$ python3 -q
>>> import numpy as np
>>> from numpy import linalg as LA
>>> np.set_printoptions(suppress=True, linewidth=200)
>>> mat = np.load("test19.npy")
>>> mat
array([[ 2, -1,  1,  4, -2,  2],
       [-1, -2,  2, -2, -4,  4],
       [ 2,  3,  2,  4,  6,  4],
       [ 2, -1,  1,  6, -3,  3],
       [-1, -2,  2, -3, -6,  6],
       [ 2,  3,  2,  6,  9,  6]])
>>> x = np.array([5, 3, 0, 5, 4, 1])
>>> y = mat @ x
>>> y
array([ 21, -33,  67,  28, -44,  91])
>>> np.round(LA.solve(mat, y), 1)
array([5., 3., 0., 5., 4., 1.])
>>> np.round(LA.solve(mat, mat[:, 5]), 1)
array([0., 0., 0., 0., 0., 1.])
>>> np.round(LA.solve(mat, y + mat[:, 3]), 1)
array([5., 3., 0., 6., 4., 1.])
>>> np.round(LA.solve(mat, 4 * y), 1)
array([20., 12.,  0., 20., 16.,  4.])
>>> C2 = mat.T @ mat
>>> np.trace(C2), (mat ** 2).sum()
(np.int64(480), np.int64(480))
>>> (mat @ mat.T).shape
(6, 6)
>>> C2
array([[ 18,  12,   8,  45,  30,  20],
       [ 12,  28,   2,  30,  70,   5],
       [  8,   2,  18,  20,   5,  45],
       [ 45,  30,  20, 117,  78,  52],
       [ 30,  70,   5,  78, 182,  13],
       [ 20,   5,  45,  52,  13, 117]])
>>> np.diag(C2)
array([ 18,  28,  18, 117, 182, 117])
>>> np.round(LA.svd(mat, compute_uv=False) ** 2, 1)
array([283.5, 143. ,  51.3,   1.3,   0.6,   0.2])
>>> LA.matrix_rank(C2)
np.int64(6)
>>> def softmax(z):
...     e = np.exp(z - z.max(axis=-1, keepdims=True))
...     return e / e.sum(axis=-1, keepdims=True)
... 
>>> np.round(softmax(10 * mat[5]), 1) + 0
array([0., 0., 0., 0., 1., 0.])
>>> np.round(softmax(mat).sum(axis=1), 1)
array([1., 1., 1., 1., 1., 1.])
>>> att = mat @ mat.T / np.sqrt(6)
>>> softmax(att).round(6).argmax(axis=1)
array([3, 4, 5, 3, 4, 5])
>>> other = np.array([[8, 9, 7],
...     [9, -9, -5],
...     [4, -2, 5],
...     [5, -5, -8],
...     [-5, 4, 4],
...     [0, 8, 9]])
>>> LA.matrix_rank(mat @ other)
np.int64(3)
>>> np.vstack([mat, other.T]).shape
(9, 6)
>>> np.einsum("ik,kj->ji", mat, other)
array([[41, -8, 41, 56, -3, 36],
       [13, 31, 23,  7, 44, 41],
       [ 2, 49, 37, -9, 67, 51]])
>>> other.T @ mat.T
array([[41, -8, 41, 56, -3, 36],
       [13, 31, 23,  7, 44, 41],
       [ 2, 49, 37, -9, 67, 51]])
>>> np.einsum("ik,kj->ij", mat, other)
array([[41, 13,  2],
       [-8, 31, 49],
       [41, 23, 37],
       [56,  7, -9],
       [-3, 44, 67],
       [36, 41, 51]])
>>> W = np.array([[3, 2, -1],
...     [1, -2, 1],
...     [2, 1, -3],
...     [-1, -3, -1],
...     [2, -3, 2],
...     [-2, -3, -2]])
>>> beta = np.array([-2, -3, 3])
>>> H = np.maximum(mat @ W + beta, 0)
>>> (H > 0).astype(int)
array([[0, 0, 0],
       [0, 1, 0],
       [1, 0, 0],
       [0, 0, 0],
       [0, 1, 0],
       [1, 0, 0]])
>>> LA.matrix_rank(H)
np.int64(2)
>>> C = np.array([[-1, 0, 2], [-2, -2, 3], [1, 1, 0]])
>>> H @ C
array([[  0,   0,   0],
       [-14, -14,  21],
       [-11,   0,  22],
       [  0,   0,   0],
       [-20, -20,  30],
       [-11,   0,  22]])
>>> W @ C
array([[ -8,  -5,  12],
       [  4,   5,  -4],
       [ -7,  -5,   7],
       [  6,   5, -11],
       [  6,   8,  -5],
       [  6,   4, -13]])
>>> data = np.array([[-1.0, -0.8, 0.5, 0.4],
...     [1.9, 0.3, -0.5, 0.4],
...     [-0.2, -0.5, 1.5, 0.7],
...     [1.4, -0.8, -0.2, -0.7],
...     [1.1, 0.1, 0.7, 0.4]])
>>> x = np.array([0, -1, 2, 1])
>>> np.round(data @ x, 1)
array([ 2.2, -0.9,  4.2, -0.3,  1.7])
>>> data @ np.eye(4)[3]
array([ 0.4,  0.4,  0.7, -0.7,  0.4])
>>> np.round(data @ np.ones(4), 1)
array([-0.9,  2.1,  1.5, -0.3,  2.3])
>>> np.round(data @ (2 * x), 1)
array([ 4.4, -1.8,  8.4, -0.6,  3.4])
>>> data * x
array([[-0. ,  0.8,  1. ,  0.4],
       [ 0. , -0.3, -1. ,  0.4],
       [-0. ,  0.5,  3. ,  0.7],
       [ 0. ,  0.8, -0.4, -0.7],
       [ 0. , -0.1,  1.4,  0.4]])
>>> LA.norm(data @ x) <= LA.norm(data, 2) * LA.norm(x) + 1e-9
np.True_
